% ipython --no-banner

In [1]: import numpy as np

In [2]: np.set_printoptions(precision=4, suppress=True, linewidth=200, floatmode="fixed")

In [3]: def tidy(a):
   ...:     return np.round(a, 4) + 0
   ...: 

In [4]: A = np.load("layer4.npy")

In [5]: A
Out[5]: 
array([[ 3.2202, -0.0742,  0.4197],
       [ 3.3475, -0.9467,  0.6595],
       [ 2.3619, -0.0850,  0.1847],
       [ 2.2996, -0.9115,  0.7002],
       [-0.5993,  0.1527, -0.4604],
       [ 4.9132, -2.1040,  0.9884],
       [ 2.2564,  0.1388,  1.2210],
       [ 1.2101, -0.4762, -0.0375],
       [ 0.3349,  0.2452,  0.0488],
       [ 3.7542, -0.7818,  1.2719],
       [ 2.6620, -0.2546,  0.3288],
       [ 0.0052,  0.0116,  0.1695],
       [ 1.1957, -0.9162,  0.3275],
       [ 4.8533, -1.4878,  1.7377],
       [-0.2532,  0.8340, -0.6246],
       [-0.8771,  1.4309, -0.8811],
       [-1.4850,  0.5371, -0.2029],
       [ 0.7371,  0.5263,  0.0869],
       [-0.7073,  1.2741, -0.7651],
       [ 1.4041, -0.0337,  0.7236],
       [ 6.3442, -1.8433,  2.2984],
       [ 4.2279, -1.5847,  1.8130],
       [ 6.0768, -2.2619,  1.8647],
       [-0.5165,  0.9179, -0.7538],
       [ 4.8282, -1.0559,  1.3347],
       [ 3.7069, -1.2952,  0.9695],
       [ 1.9814,  0.0560,  0.4917]])

In [6]: D = np.linalg.norm(A[:, None] - A[None], axis=-1)

In [7]: tidy(D[:5, :5])
Out[7]: 
array([[0.0000, 0.9138, 0.8900, 1.2756, 3.9261],
       [0.9138, 0.0000, 1.3926, 1.0493, 4.2474],
       [0.8900, 1.3926, 0.0000, 0.9761, 3.0400],
       [1.2756, 1.0493, 0.9761, 0.0000, 3.2990],
       [3.9261, 4.2474, 3.0400, 3.2990, 0.0000]])

In [8]: D.mean(axis=1).argmax()
Out[8]: np.int64(20)

In [9]: (D + 1e9 * np.eye(27)).round(6).argmin(axis=1)
Out[9]: array([10, 25, 10, 10, 14, 13, 26, 12, 11, 25,  2,  8,  7, 24, 23, 18,  4,  8, 15, 26, 22, 13, 20, 14, 13,  1,  2])

In [10]: np.flatnonzero(D[21] < D.mean() / 2)
Out[10]: array([ 5,  9, 13, 21, 24, 25])

In [11]: np.linalg.matrix_rank(D ** 2)
Out[11]: np.int64(5)

In [12]: cen = A - A.mean(axis=0)

In [13]: vecs = np.linalg.svd(cen)[2][:1]

In [14]: M2 = cen - cen @ vecs.T @ vecs

In [15]: tidy(np.diag(vecs.T @ vecs))
Out[15]: array([0.7666, 0.1323, 0.1012])

In [16]: tidy(np.cov(cen @ vecs.T, rowvar=False))
Out[16]: np.float64(6.5044)

In [17]: tidy((cen @ vecs.T).std(axis=0))
Out[17]: array([2.5027])

In [18]: np.linalg.norm(M2, axis=1).round(6).argmax()
Out[18]: np.int64(6)

In [19]: tidy(M2.std(axis=0))
Out[19]: array([0.1884, 0.3732, 0.2931])

In [20]: tidy(np.linalg.norm(M2) / np.linalg.norm(cen))
Out[20]: np.float64(0.1999)

In [21]: m1 = np.loadtxt("test19.csv", delimiter=",")

In [22]: m1
Out[22]: 
array([[-1.8398, -2.0971, -0.5107],
       [ 0.9774, -2.5508, -0.3325],
       [-1.4615, -2.0029,  1.0292],
       [ 2.6343, -4.3734,  2.7644],
       [-3.0261, -0.6175, -2.3158],
       [-0.5134, -2.8878, -0.2434],
       [-0.6910, -1.7117,  0.1506],
       [-2.1839, -2.3358,  2.1295],
       [-5.0295, -1.1332, -4.8372],
       [ 1.7791, -1.8878,  1.2790],
       [ 3.2718, -4.5701,  1.4995],
       [-2.4982,  0.5064, -2.5556],
       [-0.3739, -2.3651,  0.7402]])

In [23]: q, Rm = np.linalg.qr(m1)

In [24]: q.shape, Rm.shape
Out[24]: ((13, 3), (3, 3))

In [25]: tidy(np.abs(np.diag(Rm)))
Out[25]: array([8.5808, 9.0117, 4.6079])

In [26]: tidy(q @ Rm)
Out[26]: 
array([[-1.8398, -2.0971, -0.5107],
       [ 0.9774, -2.5508, -0.3325],
       [-1.4615, -2.0029,  1.0292],
       [ 2.6343, -4.3734,  2.7644],
       [-3.0261, -0.6175, -2.3158],
       [-0.5134, -2.8878, -0.2434],
       [-0.6910, -1.7117,  0.1506],
       [-2.1839, -2.3358,  2.1295],
       [-5.0295, -1.1332, -4.8372],
       [ 1.7791, -1.8878,  1.2790],
       [ 3.2718, -4.5701,  1.4995],
       [-2.4982,  0.5064, -2.5556],
       [-0.3739, -2.3651,  0.7402]])

In [27]: cen = (m1 - m1.mean(axis=0)) / m1.std(axis=0)

In [28]: tidy(cen.std(axis=0))
Out[28]: array([1.0000, 1.0000, 1.0000])

In [29]: beta = np.linalg.lstsq(np.delete(cen, 1, axis=1), cen[:, 1])[0]

In [30]: np.abs(beta).argmax()
Out[30]: np.int64(0)

In [31]: tidy(beta)
Out[31]: array([-0.5324, -0.3133])
